% ipython --no-banner

In [1]: import numpy as np

In [2]: import numpy.linalg as la

In [3]: np.set_printoptions(precision=2, suppress=True, linewidth=100)

In [4]: W0 = np.load("layer2.npy")

In [5]: print(W0)
[[-4.3   0.35  0.5  -6.35]
 [-3.54 -0.83  0.36 -5.38]
 [ 4.29 -0.19  0.03  6.05]
 [-0.35 -0.37 -0.41 -0.64]
 [-4.   -0.44  0.04 -5.42]
 [ 0.62 -0.05 -0.32  1.18]
 [-2.48 -0.18  0.21 -3.22]
 [-1.92 -0.76  0.14 -1.92]
 [-1.03 -0.32  0.23 -1.06]
 [ 2.11  0.23 -0.39  3.55]
 [-0.59  0.19 -0.25 -0.85]
 [ 2.48  0.05  0.09  3.51]
 [-0.62  0.1   0.31 -0.67]
 [-0.45 -0.34 -0.5  -0.84]]

In [6]: vec = np.array([8, 4, 4, 1])

In [7]: y = W0 @ vec

In [8]: la.solve(W0.T @ W0, W0.T @ y)
Out[8]: array([8., 4., 4., 1.])

In [9]: print(np.round(la.pinv(W0) @ W0, 2) + 0)
[[1. 0. 0. 0.]
 [0. 1. 0. 0.]
 [0. 0. 1. 0.]
 [0. 0. 0. 1.]]

In [10]: rng = np.random.default_rng(63447)

In [11]: y = y + 0.02 * rng.normal(size=14)

In [12]: y
Out[12]: 
array([-37.35, -35.57,  39.71,  -6.55, -39.06,   4.64, -22.92, -19.76,  -9.65,  19.78,  -5.81,
        23.91,  -4.03,  -7.79])

In [13]: c, *_ = la.lstsq(W0, y)

In [14]: print(c.round())
[8. 4. 4. 1.]

In [15]: [round(float(la.norm(la.solve(W0.T @ W0 + lam * np.eye(4), W0.T @ y))), 2) for lam in (0, 1, 10, 100)]
Out[15]: [9.86, 6.92, 5.3, 3.94]

In [16]: J = np.diag(np.array([5, 0, 5])) + 4 * np.eye(3, k=1) + 4 * np.eye(3, k=-1)

In [17]: J
Out[17]: 
array([[5., 4., 0.],
       [4., 0., 4.],
       [0., 4., 5.]])

In [18]: # equal to its transpose

In [19]: W = np.array([[-3, 2], [0, 3], [1, 3]])

In [20]: c = np.array([2, 0])

In [21]: act = np.maximum(J @ W + c, 0)

In [22]: act
Out[22]: 
array([[ 0., 22.],
       [ 0., 20.],
       [ 7., 27.]])

In [23]: la.matrix_rank(act)
Out[23]: np.int64(2)

In [24]: Z = np.array([[3, 3], [-3, 3]])

In [25]: print(act @ Z)
[[-66.  66.]
 [-60.  60.]
 [-60. 102.]]

In [26]: print((act @ Z).round(6).argmax(axis=1))
[1 1 1]

In [27]: idx = rng.integers(0, 3, 3)

In [28]: feats = np.triu((idx[:, None] == idx) & (rng.random((3, 3)) < 0.8), 1).astype(int)

In [29]: feats += feats.T

In [30]: feats
Out[30]: 
array([[0, 0, 1],
       [0, 0, 0],
       [1, 0, 0]])

In [31]: feats @ feats
Out[31]: 
array([[1, 0, 0],
       [0, 0, 0],
       [0, 0, 1]])

In [32]: np.sort(np.abs(la.eigvals(feats)))
Out[32]: array([0., 1., 1.])

In [33]: (feats - feats.T) / 2
Out[33]: 
array([[0., 0., 0.],
       [0., 0., 0.],
       [0., 0., 0.]])

In [34]: la.determinant(feats)
---------------------------------------------------------------------------
AttributeError                            Traceback (most recent call last)
Cell In[34], line 1
----> 1 la.determinant(feats)

AttributeError: module 'numpy.linalg' has no attribute 'determinant'

In [35]: print((feats + feats.T) / 2)
[[0. 0. 1.]
 [0. 0. 0.]
 [1. 0. 0.]]

In [36]: np.trace(feats)
Out[36]: np.int64(0)

In [37]: assert feats == feats.T
---------------------------------------------------------------------------
ValueError                                Traceback (most recent call last)
Cell In[37], line 1
----> 1 assert feats == feats.T

ValueError: The truth value of an array with more than one element is ambiguous. Use a.any() or a.all()

In [38]: f = np.array([2, 5, 1]) + 0.5

In [39]: F = np.outer(f, f) / (f @ f)

In [40]: F
Out[40]: 
array([[0.16, 0.35, 0.1 ],
       [0.35, 0.78, 0.21],
       [0.1 , 0.21, 0.06]])

In [41]: print(np.argsort(-la.norm(F, axis=0).round(6), kind="stable")[:3])
[1 0 2]

In [42]: la.cond(F) > 100
Out[42]: np.True_

In [43]: round(la.norm(F, 2) / la.norm(F), 2)
Out[43]: np.float64(1.0)
